% ipython --no-banner

In [1]: import numpy as np

In [2]: np.set_printoptions(suppress=True, linewidth=120)

In [3]: def rd(a):
   ...:     return np.round(a, 2) + 0
   ...: 

In [4]: W0 = np.loadtxt("data.csv", delimiter=",")

In [5]: W0
Out[5]: 
array([[ -6.29,   2.1 ,   2.45],
       [  9.99,  -1.4 ,  -0.49],
       [  0.11,   0.04,  -0.12],
       [ -9.28,   2.05,   1.82],
       [  3.23,   0.  ,   0.6 ],
       [  7.42,  -0.67,   0.15],
       [  0.63,   0.68,   1.4 ],
       [-11.02,   2.09,   1.48],
       [-10.06,   1.29,   0.54],
       [  8.45,  -1.38,  -0.7 ],
       [  7.87,  -2.15,  -2.06],
       [ -6.19,   2.06,   2.4 ],
       [ -9.97,   1.36,   0.39],
       [ -2.22,  -0.73,  -1.7 ],
       [ -6.79,   1.48,   1.09],
       [ -9.39,   2.15,   1.84],
       [  3.29,  -0.02,   0.58],
       [  3.46,  -1.36,  -1.75],
       [  0.48,  -1.39,  -2.4 ],
       [ -2.16,  -0.69,  -1.68],
       [ -0.34,   1.37,   2.32],
       [ -8.35,   1.38,   0.82],
       [ -6.13,   2.08,   2.39],
       [  6.25,  -2.01,  -2.38]])

In [6]: G = np.cov(W0, rowvar=False)

In [7]: rd(np.polyfit(W0[:, 1], W0[:, 0], 1))
Out[7]: array([-3.9 , -0.19])

In [8]: rd(np.median(W0, axis=0))
Out[8]: array([-1.25,  0.36,  0.56])

In [9]: np.argsort(-W0.std(axis=0).round(6), kind="stable")
Out[9]: array([0, 2, 1])

In [10]: rd(np.linalg.eigvalsh(G)[::-1])
Out[10]: array([47.91,  2.19,  0.  ])

In [11]: feats = np.load("arr.npy")

In [12]: feats
Out[12]: 
array([[  2.,  -6.,   2.],
       [  8., -14.,   4.],
       [  8., -10.,   0.]])

In [13]: M2 = feats / np.linalg.norm(feats, axis=1, keepdims=True)

In [14]: G = M2 @ M2.T

In [15]: (G - 2 * np.eye(3)).round(6).argmax(axis=1)
Out[15]: array([1, 0, 1])

In [16]: F = np.load("layer7.npy")

In [17]: F
Out[17]: 
array([[5., 1.],
       [0., 5.]])

In [18]: w, vecs = np.linalg.eig(feats)

In [19]: rd(np.sort(np.linalg.eigvals(feats.T)))
Out[19]: array([-6., -4., -2.])

In [20]: rd(feats @ vecs[:, 0] - w[0] * vecs[:, 0])
Out[20]: array([0., 0., 0.])

In [21]: rd(w)
Out[21]: array([-2., -6., -4.])

In [22]: rd(np.prod(w))
Out[22]: np.float64(-48.0)

In [23]: M2 = F / np.linalg.norm(F, axis=1, keepdims=True)

In [24]: G = M2 @ M2.T

In [25]: rd(np.linalg.norm(M2, axis=1))
Out[25]: array([1., 1.])

In [26]: np.argwhere(np.triu(np.abs(G) > 0.95, 1))
Out[26]: array([], shape=(0, 2), dtype=int64)

In [27]: (G - 2 * np.eye(2)).round(6).argmax(axis=1)
Out[27]: array([1, 0])

In [28]: (np.abs(G) > 0.9).astype(int)
Out[28]: 
array([[1, 0],
       [0, 1]])

In [29]: w, vecs = np.linalg.eig(F)

In [30]: w
Out[30]: array([5., 5.])

In [31]: rd(np.sort(np.linalg.eigvals(np.linalg.inv(F))))
Out[31]: array([0.2, 0.2])

In [32]: def softmax(z):
    ...:     e = np.exp(z - z.max(axis=-1, keepdims=True))
    ...:     return e / e.sum(axis=-1, keepdims=True)
    ...: 

In [33]: rd(softmax(10 * F[0]))
Out[33]: array([1., 0.])

In [34]: rd(softmax(F[0]))
Out[34]: array([0.98, 0.02])

In [35]: rd(softmax(F).sum(axis=1))
Out[35]: array([1., 1.])

In [36]: att = F @ F.T / np.sqrt(2)

In [37]: softmax(att).round(6).argmax(axis=1)
Out[37]: array([0, 1])

In [38]: rd(softmax(att))
Out[38]: 
array([[1., 0.],
       [0., 1.]])

In [39]: vec = np.array([5, -3])

In [40]: target = F @ vec

In [41]: target
Out[41]: array([ 22., -15.])

In [42]: rd(np.linalg.solve(F, F[:, 1]))
Out[42]: array([0., 1.])

In [43]: rd(np.linalg.solve(F, target))
Out[43]: array([ 5., -3.])

In [44]: arr = np.load("w.npy")

In [45]: arr
Out[45]: 
array([[-0.64, -0.12, -2.8 ,  1.2 ],
       [ 2.21,  1.51,  0.24, -1.05],
       [-1.09,  0.12, -0.39, -2.02],
       [ 1.13, -4.47,  0.76,  0.95]])

In [46]: u = np.array([1, -2, -2, -3])

In [47]: M2 = arr + np.outer(u, np.eye(4)[0])

In [48]: rd(np.linalg.det(M2) / np.linalg.det(arr)), rd(1 + np.linalg.solve(arr, u)[0])
Out[48]: (np.float64(0.16), np.float64(0.16))

In [49]: np.linalg.matrix_rank(M2 - arr)
Out[49]: np.int64(1)

In [50]: rng = np.random.default_rng(5728)

In [51]: lab = rng.permutation(4)

In [52]: lab
Out[52]: array([2, 0, 3, 1])

In [53]: M2 = arr[lab][:, lab]

In [54]: np.trace(M2)
Out[54]: np.float64(1.43)

In [55]: data = np.load("sample1.npy")

In [56]: data
Out[56]: 
array([[-4,  3,  2],
       [ 3, -6,  2],
       [ 2,  2, -4]])

In [57]: round(np.log10(np.linalg.cond(data)))
Out[57]: 2

In [58]: rd(np.linalg.norm(data, 2) / np.linalg.norm(data))
Out[58]: np.float64(0.81)

In [59]: np.argsort(-np.linalg.norm(data, axis=0).round(6), kind="stable")[:3]
Out[59]: array([1, 0, 2])

In [60]: rd(np.abs(np.linalg.svd(data)[2][-1]))
Out[60]: array([0.65, 0.51, 0.57])

In [61]: w, vecs = np.linalg.eigh(data)

In [62]: rd(vecs.T @ vecs)
Out[62]: 
array([[1., 0., 0.],
       [0., 1., 0.],
       [0., 0., 1.]])

In [63]: np.abs(vecs[:, -1]).round(6).argmax()
Out[63]: np.int64(0)

In [64]: (w > 1e-8).sum(), (w < -1e-8).sum()
Out[64]: (np.int64(1), np.int64(2))

In [65]: rd(w)
Out[65]: array([-8.23, -5.85,  0.08])

In [66]: P = np.triu(np.array([[7, 7, 8], [-3, 4, 8], [7, -2, 2]]), 1) + np.eye(3)

In [67]: M2 = P @ data @ np.linalg.inv(P)

In [68]: np.trace(M2), np.trace(data)
Out[68]: (np.float64(-14.0), np.int64(-14))

In [69]: rd(np.poly(M2))
Out[69]: array([ 1., 14., 47., -4.])

In [70]: rd(np.linalg.det(M2))
Out[70]: np.float64(4.0)

In [71]: P @ data - data @ P
Out[71]: 
array([[ 37.,   2., -10.],
       [ 16.,  -5.,  -8.],
       [  0., -14., -32.]])

In [72]: blk = np.stack([data, -3 * data, data[::-1]])

In [73]: blk.shape
Out[73]: (3, 3, 3)

In [74]: (blk @ data.T).shape
Out[74]: (3, 3, 3)

In [75]: np.einsum("bij,cij->bc", blk, blk)
Out[75]: 
array([[ 102, -306,   29],
       [-306,  918,  -87],
       [  29,  -87,  102]])

In [76]: np.linalg.matrix_rank(blk.reshape(3, -1))
Out[76]: np.int64(2)

In [77]: blk.sum(axis=0)
Out[77]: 
array([[10, -4, -8],
       [-3,  6, -2],
       [-8, -1, 10]])

In [78]: w1 = np.array([[-2, 2, 1, 2, -2], [0, -2, 1, 1, -2], [-1, 2, 1, -2, 1]])

In [79]: b = np.array([-3, 1, 0, 1, 2])

In [80]: act = np.maximum(data @ w1 + b, 0)

In [81]: (act > 0).astype(int)
Out[81]: 
array([[1, 0, 1, 0, 1],
       [0, 1, 0, 0, 1],
       [0, 0, 0, 1, 0]])

In [82]: rd((act > 0).mean(axis=0))
Out[82]: array([0.33, 0.33, 0.33, 0.33, 0.67])

In [83]: np.linalg.matrix_rank(act)
Out[83]: np.int64(3)

In [84]: W2 = np.array([[0, 2, 1], [2, 1, 0], [-3, 1, -1], [-3, -3, 0], [2, 3, 3]])

In [85]: (act @ W2).round(6).argmax(axis=1)
Out[85]: array([1, 0, 2])

In [86]: act @ W2
Out[86]: 
array([[  9,  25,  20],
       [ 66,  53,  30],
       [-45, -45,   0]])

In [87]: K = np.loadtxt("case5.csv", delimiter=",")

In [88]: K
Out[88]: 
array([[-1.2, -0.7,  0. ],
       [-0.3, -1.6, -0.9],
       [-1.1,  1.1, -1. ],
       [ 1.3,  1.6,  0.3],
       [-0.3, -0.1,  0.4],
       [-0.2,  1.1,  0. ],
       [-1.9, -1. ,  0.2],
       [-0.2, -0.3, -0.4],
       [-0.5, -1. , -0.9],
       [-1. , -1.3,  1.7],
       [ 0.9,  0.3,  1.5],
       [ 0.6, -0.4, -1.7],
       [ 0. ,  0.8,  1.4],
       [ 0.5,  0.2, -2.5],
       [ 0.1,  0.3, -1. ],
       [ 0.6, -0.7,  0.9],
       [-0.8, -0.9, -0.5],
       [ 1. ,  0.8,  0.7],
       [ 0. , -1.1,  0.1],
       [ 0. ,  0.2, -1.7],
       [-0.6,  2. ,  0.5],
       [ 8.5, -0.5, -9. ],
       [-0.4, -0.5, -0.5],
       [-0.1,  1.2, -1.1],
       [ 1. , -0.2, -0.8],
       [ 0.3,  1.5, -0.3],
       [ 0.7, -1.5, -1.2]])

In [89]: G = np.cov(K, rowvar=False)

In [90]: rd(np.linalg.eigvalsh(G)[::-1])
Out[90]: array([6.42, 1.11, 0.64])

In [91]: np.argwhere(np.triu(np.abs(np.corrcoef(K.T)) > 0.8, 1))
Out[91]: array([], shape=(0, 2), dtype=int64)

In [92]: np.argsort(-K.std(axis=0).round(6), kind="stable")
Out[92]: array([2, 0, 1])

In [93]: rd(G)
Out[93]: 
array([[ 3.29,  0.04, -2.83],
       [ 0.04,  1.02,  0.24],
       [-2.83,  0.24,  3.86]])

In [94]: rd(np.corrcoef(K.T))
Out[94]: 
array([[ 1.  ,  0.02, -0.79],
       [ 0.02,  1.  ,  0.12],
       [-0.79,  0.12,  1.  ]])

In [95]: M2 = np.array([[2, 1, 2], [-1, 3, 1], [2, 1, -3]])

In [96]: rd(np.einsum("ij,ij->i", G, G))
Out[96]: array([18.8 ,  1.1 , 22.95])

In [97]: rd(np.einsum("ij->j", G))
Out[97]: array([0.5 , 1.3 , 1.28])

In [98]: rd(np.einsum("ik,kj->ij", G, M2))
Out[98]: 
array([[  0.88,   0.58,  15.09],
       [ -0.46,   3.34,   0.37],
       [  1.83,   1.76, -16.99]])

In [99]: rd(G @ M2)
Out[99]: 
array([[  0.88,   0.58,  15.09],
       [ -0.46,   3.34,   0.37],
       [  1.83,   1.76, -16.99]])

In [100]: np.vstack([G, M2.T]).shape
Out[100]: (6, 3)

In [101]: np.linalg.matrix_rank(G @ M2)
Out[101]: np.int64(3)
